$ python -q
>>> import numpy as np
>>> from numpy import linalg as LA
>>> np.set_printoptions(precision=3, suppress=True, linewidth=200, legacy="1.25")
>>> M = np.array([[0, -6, 18], [-1, 7, -21], [-2, -3, 9], [1, 2, -6]])
>>> print(LA.matrix_rank(M, rtol=0.1))
1
>>> print([round(float(x), 3) for x in LA.svd(M, compute_uv=False)[:3]])
[31.305, 2.447, 0.0]
>>> Uu, sv, vt = LA.svd(M, full_matrices=False)
>>> print(np.allclose(Uu * sv @ vt, M))
True
>>> print(np.round(vt @ vt.T, 3) + 0)
[[1. 0. 0.]
 [0. 1. 0.]
 [0. 0. 1.]]
>>> print(Uu.shape, sv.shape, vt.shape)
(4, 3) (3,) (3, 3)
>>> print(round(float(np.sqrt((sv ** 2).sum())), 3), round(LA.norm(M), 3))
31.401 31.401
>>> E = np.load("w.npy")
>>> print(E)
[[  0.   -1.5  16. ]
 [ -0.4  -0.6 -12. ]
 [ -0.5  -1.  -16. ]]
>>> def softmax(z):
...     e = np.exp(z - z.max(axis=-1, keepdims=True))
...     return e / e.sum(axis=-1, keepdims=True)
... 
>>> print(np.round(softmax(10 * E[1]), 3) + 0)
[0.881 0.119 0.   ]
>>> print(np.round(softmax(E[1] + -2), 3) + 0)
[0.55 0.45 0.  ]
>>> scores = E @ E.T / np.sqrt(3)
>>> print(np.round(softmax(scores), 3) + 0)
[[1. 0. 0.]
 [0. 0. 1.]
 [0. 0. 1.]]
>>> A2 = np.array([[2, 3, 1], [3, 0, 1], [3, 0, 0]])
>>> feats = np.triu(A2)
>>> print(feats)
[[2 3 1]
 [0 0 1]
 [0 0 0]]
>>> print(np.einsum("ij,ji->", feats, feats))
4
>>> print(round(float(LA.det(feats.T)), 3))
0.0
>>> print(np.poly(feats))
[ 1. -2.  0.  0.]
>>> print(round(LA.eigvals(feats).sum().real, 3))
2.0
>>> print(np.einsum("ii->", feats))
2
>>> print(np.trace(feats))
2
>>> print(np.allclose(feats, feats.T))
False
>>> print(np.allclose(feats @ feats.T, feats.T @ feats))
False
>>> print((feats + feats.T) / 2)
[[2.  1.5 0.5]
 [1.5 0.  0.5]
 [0.5 0.5 0. ]]
>>> print(np.sort(np.abs(LA.eigvals(feats))))
[0. 0. 2.]
>>> x = np.array([0, 3, 4])
>>> h = np.maximum(feats @ x, 0)
>>> print(np.tanh(feats @ x))
[1.    0.999 0.   ]
>>> print(np.maximum(feats @ (3 * x), 0))
[39 12  0]
>>> print(np.maximum(feats @ x, 0) - np.maximum(-feats @ x, 0))
[13  4  0]
>>> print(np.flatnonzero(h > 1e-9))
[0 1]
>>> rng = np.random.default_rng(578)
>>> z = rng.permutation(3)
>>> print(z)
[2 0 1]
>>> A2 = feats[z][:, z]
>>> print(np.allclose(A2, feats))
False
>>> print(round(float(LA.det(A2)), 3), round(float(LA.det(feats[z])), 3))
0.0 0.0
>>> print(np.diag(A2))
[0 2 0]
>>> Uu, sv, vt = LA.svd(feats)
>>> print(sv)
[3.752 0.961 0.   ]
>>> A2 = Uu[:, :2] @ np.diag(sv[:2]) @ vt[:2]
>>> print(np.round(LA.norm(feats - A2) / LA.norm(feats), 3))
0.0
>>> print(LA.matrix_rank(feats, rtol=0.05))
2
>>> basis = np.array([[-5, -2, 4]])
>>> X = rng.normal(size=(25, 1)) @ basis + np.array([2, 2, 0])
>>> print(X)
[[ -2.672   0.131   3.738]
 [ 10.116   5.246  -6.493]
 [  4.712   3.085  -2.17 ]
 [ -0.62    0.952   2.096]
 [  0.319   1.328   1.345]
 [ 20.258   9.303 -14.607]
 [  5.388   3.355  -2.71 ]
 [  7.396   4.158  -4.316]
 [  8.676   4.67   -5.341]
 [  5.409   3.363  -2.727]
 [  9.202   4.881  -5.762]
 [  3.728   2.691  -1.383]
 [  0.76    1.504   0.992]
 [  3.256   2.502  -1.004]
 [ -4.02   -0.408   4.816]
 [ -4.121  -0.448   4.897]
 [ -0.391   1.044   1.912]
 [  3.647   2.659  -1.318]
 [ 11.293   5.717  -7.434]
 [  4.07    2.828  -1.656]
 [  3.919   2.768  -1.536]
 [  6.576   3.83   -3.66 ]
 [ -0.206   1.118   1.765]
 [  3.537   2.615  -1.229]
 [  3.813   2.725  -1.451]]
>>> Uu, sv, vt = LA.svd(X)
>>> evecs = vt[:(sv > 1e-8).sum()]
>>> x = X[7] + 4 * X[1] + rng.integers(2) * np.eye(3)[0]
>>> print(x)
[ 48.859  25.143 -30.287]
>>> print(np.diag(evecs.T @ evecs))
[0.61 0.61 0.78]
>>> print(np.allclose(evecs.T @ evecs @ x, x))
False
>>> rank = LA.matrix_rank(X)
>>> print(rank)
2
>>> ns = LA.svd(X)[2][rank:].T
>>> print(np.allclose(X @ ns, 0))
True
>>> print([int(LA.matrix_rank(np.delete(X, i, axis=0))) for i in range(25)])
[2, 2, 2, 2, 2, 2, 2, 2, 2, 2, 2, 2, 2, 2, 2, 2, 2, 2, 2, 2, 2, 2, 2, 2, 2]
>>> print([int(LA.matrix_rank(X[:, :j + 1])) for j in range(3)])
[1, 2, 2]
>>> print(LA.cond(X) > 100)
True
>>> print(np.argsort(-LA.norm(X, axis=0).round(6), kind="stable")[:3])
[0 2 1]
>>> Uu, sv, vt = LA.svd(E)
>>> print(np.argmax(sv[:-1] / (sv[1:] + 1e-6)) + 1)
2
>>> print(sv)
[25.617  1.941  0.044]
>>> A2 = Uu[:, :2] @ np.diag(sv[:2]) @ vt[:2]
>>> print(round(np.abs(E - A2).max(), 3))
0.036
>>> print(round(float(LA.norm(E - A2) / LA.norm(E)), 3))
0.002
>>> print(np.round(LA.norm(E - A2, 2), 3), round(float(sv[2]), 3))
0.044 0.044
>>> Uu, sv, vt = LA.svd(X, full_matrices=False)
>>> print(sv.round(3) + 0)
[43.411  7.715  0.   ]
>>> print(Uu.shape, sv.shape, vt.shape)
(25, 3) (3,) (3, 3)
>>> print(np.allclose(Uu * sv @ vt, X))
True
>>> print((sv > 1e-8).sum())
2
>>> print(np.abs(vt[0]))
[0.77  0.391 0.505]
>>> print(np.round(sv / sv[0], 3) + 0)
[1.    0.178 0.   ]
>>> data = np.load("sample16.npy")
>>> print(data)
[[  2   9   3]
 [  4   3  12]
 [  4   1   9]
 [ -5   3   1]
 [-10  -5   7]
 [ -9   3   4]
 [-13   0   3]
 [-20   1   5]
 [-16   6   3]
 [-25   9   6]
 [-29   5  -3]
 [-35   1  -1]
 [-30  -1  -9]
 [-26  -6  -6]
 [-25  -3   2]
 [-17  -6   3]
 [-12   2  -4]
 [-21   7   3]]
>>> x = np.array([3, -2, -2])
>>> h = np.maximum(M @ x, 0)
>>> print(M * (h > 1e-9)[:, None])
[[  0   0   0]
 [ -1   7 -21]
 [  0   0   0]
 [  1   2  -6]]
>>> print(np.maximum(M @ (3 * x), 0))
[ 0 75  0 33]
>>> print(np.tanh(M @ x))
[-1.  1. -1.  1.]
>>> print(np.flatnonzero(h > 1e-9))
[1 3]
>>> proj = data @ LA.solve(data.T @ data, data.T)
>>> print(proj @ data[:, 1])
[ 9.  3.  1.  3. -5.  3.  0.  1.  6.  9.  5.  1. -1. -6. -3. -6.  2.  7.]
>>> print(round(float(np.trace(proj)), 3))
3.0
>>> J = np.load("case10.npy")
>>> print(J)
[[ 2  0  3]
 [ 4  3  0]
 [-5 -8  8]
 [22 15  3]]
>>> proj = J @ LA.solve(J.T @ J, J.T)
>>> print(np.round(proj @ J[:, 2], 3) + 0)
[3. 0. 8. 3.]
>>> print(np.round((np.eye(4) - proj) @ J, 3) + 0)
[[0. 0. 0.]
 [0. 0. 0.]
 [0. 0. 0.]
 [0. 0. 0.]]
>>> print(np.round(np.trace(proj), 3))
3.0
>>> print(np.round(LA.eigvalsh(proj), 3) + 0)
[0. 1. 1. 1.]
>>> t = np.radians(35)
>>> Rm = np.eye(3)
>>> Rm[0, 0] = Rm[1, 1] = np.cos(t)
>>> Rm[0, 1], Rm[1, 0] = -np.sin(t), np.sin(t)
>>> print(Rm)
[[ 0.819 -0.574  0.   ]
 [ 0.574  0.819  0.   ]
 [ 0.     0.     1.   ]]
>>> A2 = J @ Rm.T
>>> print(np.allclose(LA.norm(J, axis=1), LA.norm(A2, axis=1)))
True
>>> print(np.round(LA.det(Rm), 3), np.round(np.trace(Rm), 3))
1.0 2.638
>>> print(np.allclose(J @ J.T, A2 @ A2.T))
True
>>> A2 = np.array([[2, 0, 2], [1, 1, 0], [2, 0, 0]])
>>> K = np.triu(A2, 1)
>>> print(K)
[[0 0 2]
 [0 0 0]
 [0 0 0]]
>>> print(LA.norm(K, axis=1).argmax())
0
>>> print(LA.norm(K, axis=1))
[2. 0. 0.]
>>> print(round(LA.norm(K, 1), 3), np.round(LA.norm(K, np.inf), 3))
2.0 2.0
>>> print(np.round(LA.norm(K[1], 1), 3), round(LA.norm(K[1], np.inf), 3))
0.0 0.0
>>> print(K[1] @ K[0])
0
>>> Uu, sv, vt = LA.svd(K)
>>> evecs = vt[:(sv > 1e-8).sum()]
>>> x = K[2] + 3 * K[1] + rng.integers(2) * np.eye(3)[0]
>>> print(x)
[1. 0. 0.]
>>> print(evecs.T @ evecs)
[[0. 0. 0.]
 [0. 0. 0.]
 [0. 0. 1.]]
>>> print(np.diag(evecs.T @ evecs))
[0. 0. 1.]
>>> print(LA.matrix_rank(np.vstack([K, x])))
2
>>> print(LA.svd(K, compute_uv=False))
[2. 0. 0.]
>>> print(LA.pinv(K))
[[0.  0.  0. ]
 [0.  0.  0. ]
 [0.5 0.  0. ]]
>>> print(LA.norm(K, axis=0))
[0. 0. 2.]
>>> print(K.T @ K)
[[0 0 0]
 [0 0 0]
 [0 0 4]]
>>> print(K - K[0])
[[ 0  0  0]
 [ 0  0 -2]
 [ 0  0 -2]]
>>> print(np.diff(K, axis=0))
[[ 0  0 -2]
 [ 0  0  0]]
>>> print(LA.svd(K, compute_uv=False))
[2. 0. 0.]
>>> print([int(LA.matrix_rank(LA.matrix_power(K, p))) for p in range(1, 4)])
[1, 0, 0]
>>> print(LA.matrix_power(K - np.diag(np.diag(K)), 3))
[[0 0 0]
 [0 0 0]
 [0 0 0]]
>>> print(np.prod(np.diag(K)), round(float(LA.det(K)), 3))
0 0.0
>>> print(np.sort(LA.eigvals(K)))
[0. 0. 0.]
>>> m1 = np.load("run18.npy")
>>> print(m1)
[[  0   0   0]
 [-10  15  -5]
 [ -2   3  -1]]
>>> # rank 1
>>> print(LA.matrix_rank(m1, rtol=0.1))
1
>>> print(np.argsort(-LA.norm(m1, axis=0).round(6), kind="stable")[:3])
[1 0 2]
>>> print([round(float(x), 3) for x in LA.svd(m1, compute_uv=False)[:3]])
[19.079, 0.0, 0.0]
>>> r0 = np.array([2, 2, 0])
>>> print(np.convolve(m1[2], r0))
[-4  2  4 -2  0]
>>> print(np.cross(m1[2, :3], m1[1, :3]))
[0 0 0]
>>> print(np.polyval(r0, m1[2]))
[ 4 24  0]
